$ python3 -q
>>> import numpy as np
>>> np.set_printoptions(precision=2, suppress=True, linewidth=120, floatmode="fixed")
>>> J = np.array([[0, 1, 1, 0], [1, 0, 0, 0], [1, 0, 0, 1], [0, 0, 1, 0]])
>>> # symmetric, so the eigenvalues are real
>>> x = np.array([1, -3, 1, 3])
>>> target = J @ x
>>> target
array([-2,  1,  4,  1])
>>> np.linalg.solve(J, -1 * target)
array([-1.00,  3.00, -1.00, -3.00])
>>> C2 = J.T @ J
>>> np.allclose(C2, C2.T)
True
>>> np.linalg.svd(J, compute_uv=False) ** 2
array([2.62, 2.62, 0.38, 0.38])
>>> np.linalg.eigvalsh(C2)[::-1]
array([2.62, 2.62, 0.38, 0.38])
>>> r0 = np.array([0, -2, 2])
>>> np.cross(J[2, :3], J[3, :3])
array([ 0, -1,  0])
>>> np.correlate(J[2], J[3], "full")
array([0, 1, 0, 0, 1, 0, 0])
>>> np.polyval(r0, J[2])
array([0, 2, 2, 0])
>>> np.einsum("ij,ji->", J, J)
np.int64(6)
>>> round(float(np.linalg.eigvals(J).sum().real), 2)
0.0
>>> np.round(np.linalg.det(2 * J), 2), np.round(np.linalg.det(J), 2)
(np.float64(16.0), np.float64(1.0))
>>> np.kron(np.eye(2, dtype=int), J)
array([[0, 1, 1, 0, 0, 0, 0, 0],
       [1, 0, 0, 0, 0, 0, 0, 0],
       [1, 0, 0, 1, 0, 0, 0, 0],
       [0, 0, 1, 0, 0, 0, 0, 0],
       [0, 0, 0, 0, 0, 1, 1, 0],
       [0, 0, 0, 0, 1, 0, 0, 0],
       [0, 0, 0, 0, 1, 0, 0, 1],
       [0, 0, 0, 0, 0, 0, 1, 0]])
>>> J.sum(axis=0)
array([2, 1, 2, 1])
>>> L = np.diag(J.sum(axis=1)) - J
>>> np.linalg.matrix_rank(L)
np.int64(3)
>>> L @ np.ones(4)
array([0.00, 0.00, 0.00, 0.00])
>>> A = np.array([[-0.92, -1.31, -0.58],
...     [0.04, 0.01, 0.02],
...     [2.12, 2.12, 1.48],
...     [-2.4, -1.61, -1.78],
...     [2.4, 1.61, 1.74],
...     [2.1, 2.11, 1.48],
...     [-1.82, -2.62, -1.2],
...     [2.4, 1.61, 1.78],
...     [1.5, 0.29, 1.24],
...     [2.4, 1.62, 1.8],
...     [-0.62, -1.82, -0.3],
...     [-2.09, -2.09, -1.5],
...     [1.22, 0.77, 0.92],
...     [0.6, 1.77, 0.28],
...     [0.3, 2.28, 0.02],
...     [2.09, 2.1, 1.51],
...     [-1.47, -3.07, -0.94],
...     [-0.32, -2.29, 0.03],
...     [2.1, 2.09, 1.47],
...     [-2.09, -2.12, -1.51]])
>>> A
array([[-0.92, -1.31, -0.58],
       [ 0.04,  0.01,  0.02],
       [ 2.12,  2.12,  1.48],
       [-2.40, -1.61, -1.78],
       [ 2.40,  1.61,  1.74],
       [ 2.10,  2.11,  1.48],
       [-1.82, -2.62, -1.20],
       [ 2.40,  1.61,  1.78],
       [ 1.50,  0.29,  1.24],
       [ 2.40,  1.62,  1.80],
       [-0.62, -1.82, -0.30],
       [-2.09, -2.09, -1.50],
       [ 1.22,  0.77,  0.92],
       [ 0.60,  1.77,  0.28],
       [ 0.30,  2.28,  0.02],
       [ 2.09,  2.10,  1.51],
       [-1.47, -3.07, -0.94],
       [-0.32, -2.29,  0.03],
       [ 2.10,  2.09,  1.47],
       [-2.09, -2.12, -1.51]])
>>> np.linalg.cond(A) > 100
np.True_
>>> round(np.log10(np.linalg.cond(A)))
2
>>> np.linalg.matrix_rank(A, rtol=0.1)
np.int64(2)
>>> [round(float(x), 2) for x in np.linalg.svd(A, compute_uv=False)[:3]]
[12.34, 3.46, 0.1]
